% ipython --no-banner

In [1]: import numpy as np

In [2]: np.set_printoptions(precision=2, suppress=True, linewidth=100, floatmode="fixed")

In [3]: tidy = lambda a: np.round(a, 2) + 0

In [4]: F = np.load("data.npy")

In [5]: print(F)
[[ 0  2  0 -2  1 -1  1  2]
 [ 0  0 -1 -1 -1  0  2 -2]
 [ 0  0  0 -2 -1  2 -1  1]
 [ 0  0  0  0  0  2  2  2]
 [ 0  0  0  0  0  1 -1  0]
 [ 0  0  0  0  0  0  0  1]
 [ 0  0  0  0  0  0  0  0]
 [ 0  0  0  0  0  0  0  0]]

In [6]: print([round(float(x), 2) for x in np.linalg.svd(F, compute_uv=False)[:3]])
[4.51, 3.55, 3.36]

In [7]: print(tidy(np.linalg.norm(F, 2) / np.linalg.norm(F)))
0.63

In [8]: def softmax(z):
   ...:     e = np.exp(z - z.max(axis=-1, keepdims=True))
   ...:     return e / e.sum(axis=-1, keepdims=True)
   ...: 

In [9]: print(tidy(softmax(F[2] + 4)))
[0.07 0.07 0.07 0.01 0.03 0.53 0.03 0.19]

In [10]: print(tidy(softmax(F[2])))
[0.07 0.07 0.07 0.01 0.03 0.53 0.03 0.19]

In [11]: print(softmax(F).sum(axis=1))
[1.00 1.00 1.00 1.00 1.00 1.00 1.00 1.00]

In [12]: att = F @ F.T / np.sqrt(8)

In [13]: print(tidy(softmax(att)))
[[0.95 0.00 0.01 0.02 0.00 0.01 0.00 0.00]
 [0.01 0.90 0.01 0.02 0.01 0.01 0.02 0.02]
 [0.03 0.01 0.79 0.07 0.05 0.02 0.02 0.02]
 [0.05 0.01 0.05 0.83 0.01 0.02 0.01 0.01]
 [0.05 0.05 0.29 0.10 0.20 0.10 0.10 0.10]
 [0.20 0.05 0.14 0.20 0.10 0.14 0.10 0.10]
 [0.12 0.12 0.12 0.12 0.12 0.12 0.12 0.12]
 [0.12 0.12 0.12 0.12 0.12 0.12 0.12 0.12]]

In [14]: print(softmax(att).round(6).argmax(axis=1))
[0 1 2 3 2 0 0 0]

In [15]: U, sig, Vt = np.linalg.svd(F)

In [16]: V = Vt[:(sig > 1e-8).sum()]

In [17]: rng = np.random.default_rng(4232)

In [18]: x = F[6] + -2 * F[5] + rng.integers(2) * np.eye(8)[3]

In [19]: print(x)
[ 0.00  0.00  0.00  0.00  0.00  0.00  0.00 -2.00]

In [20]: print(tidy(np.diag(V.T @ V)))
[0.00 0.60 0.90 0.90 0.60 1.00 1.00 1.00]

In [21]: print(np.linalg.lstsq(F[:-1].T, F[-1])[2])
6

In [22]: print(tidy(F @ np.linalg.pinv(F) @ F))
[[ 0.00  2.00  0.00 -2.00  1.00 -1.00  1.00  2.00]
 [ 0.00  0.00 -1.00 -1.00 -1.00  0.00  2.00 -2.00]
 [ 0.00  0.00  0.00 -2.00 -1.00  2.00 -1.00  1.00]
 [ 0.00  0.00  0.00  0.00  0.00  2.00  2.00  2.00]
 [ 0.00  0.00  0.00  0.00  0.00  1.00 -1.00  0.00]
 [ 0.00  0.00  0.00  0.00  0.00  0.00  0.00  1.00]
 [ 0.00  0.00  0.00  0.00  0.00  0.00  0.00  0.00]
 [ 0.00  0.00  0.00  0.00  0.00  0.00  0.00  0.00]]

In [23]: print(np.abs(np.diag(np.linalg.qr(F)[1])) > 1e-9)
[False False False False False False False False]

In [24]: print(np.unique(F.round(6), axis=0).shape)
(7, 8)

In [25]: data = np.array([[-9, 8, -9, 8], [-3, -1, -3, -1], [-9, 8, -9, 8], [-3, -1, -3, -1]])

In [26]: # column 2 repeats column 0

In [27]: print(np.linalg.norm(data, axis=1).argmax())
0

In [28]: print(tidy(np.linalg.norm(data) ** 2 / np.linalg.norm(data, 2) ** 2))
1.05

In [29]: print(tidy(np.linalg.norm(data, 2)))
24.3

In [30]: print(tidy(np.linalg.norm(data, axis=0)))
[13.42 11.40 13.42 11.40]

In [31]: other = data / np.sqrt((data ** 2).mean(axis=1, keepdims=True))

In [32]: print(data - data.mean(axis=1, keepdims=True))
[[-8.50  8.50 -8.50  8.50]
 [-1.00  1.00 -1.00  1.00]
 [-8.50  8.50 -8.50  8.50]
 [-1.00  1.00 -1.00  1.00]]

In [33]: print(tidy(other[1]))
[-1.34 -0.45 -1.34 -0.45]

In [34]: print(tidy(np.linalg.norm(other, axis=1)))
[2.00 2.00 2.00 2.00]

In [35]: feats = np.loadtxt("block14.csv", delimiter=",")

In [36]: print(feats)
[[0.00 0.00 0.00 0.00 0.00 1.00 0.00 0.00 0.00 0.00 0.00 0.00 0.00]
 [0.00 0.00 1.00 0.00 0.00 0.00 0.00 0.00 0.00 0.00 0.00 0.00 0.00]
 [1.00 0.00 0.00 0.00 0.00 0.00 0.00 0.00 0.00 0.00 0.00 0.00 0.00]
 [0.00 0.00 0.00 0.00 0.00 0.00 0.00 0.00 0.00 0.00 0.00 1.00 0.00]
 [0.00 0.00 0.00 0.00 0.00 0.00 1.00 0.00 0.00 0.00 0.00 0.00 0.00]
 [0.00 0.00 0.00 0.00 0.00 0.00 0.00 0.00 1.00 0.00 0.00 0.00 0.00]
 [0.00 1.00 0.00 0.00 0.00 0.00 0.00 0.00 0.00 0.00 0.00 0.00 0.00]
 [0.00 0.00 0.00 0.00 0.00 0.00 0.00 0.00 0.00 1.00 0.00 0.00 0.00]
 [0.00 0.00 0.00 0.00 0.00 0.00 0.00 0.00 0.00 0.00 0.00 0.00 1.00]
 [0.00 0.00 0.00 0.00 0.00 0.00 0.00 0.00 0.00 0.00 1.00 0.00 0.00]
 [0.00 0.00 0.00 1.00 0.00 0.00 0.00 0.00 0.00 0.00 0.00 0.00 0.00]
 [0.00 0.00 0.00 0.00 1.00 0.00 0.00 0.00 0.00 0.00 0.00 0.00 0.00]
 [0.00 0.00 0.00 0.00 0.00 0.00 0.00 1.00 0.00 0.00 0.00 0.00 0.00]]

In [37]: x = np.array([5, -4, -4, -5, -5, -5, -1, 5, -4, 3, -4, 1, 2])

In [38]: print(tidy(np.sort(np.abs(np.degrees(np.angle(np.linalg.eigvals(feats)))))))
[  0.00  27.69  27.69  55.38  55.38  83.08  83.08 110.77 110.77 138.46 138.46 166.15 166.15]

In [39]: print(tidy(np.abs(np.linalg.eigvals(feats))))
[1.00 1.00 1.00 1.00 1.00 1.00 1.00 1.00 1.00 1.00 1.00 1.00 1.00]

In [40]: print(tidy(np.linalg.norm(x)), tidy(np.linalg.norm(feats @ x)))
14.28 14.28

In [41]: print(tidy(np.linalg.det(feats)))
1.0

In [42]: print(np.allclose(feats @ feats.T, feats.T @ feats))
True

In [43]: print(tidy(np.linalg.det(feats)))
1.0

In [44]: np.linalg.determinant(feats)
AttributeError: module 'numpy.linalg' has no attribute 'determinant'
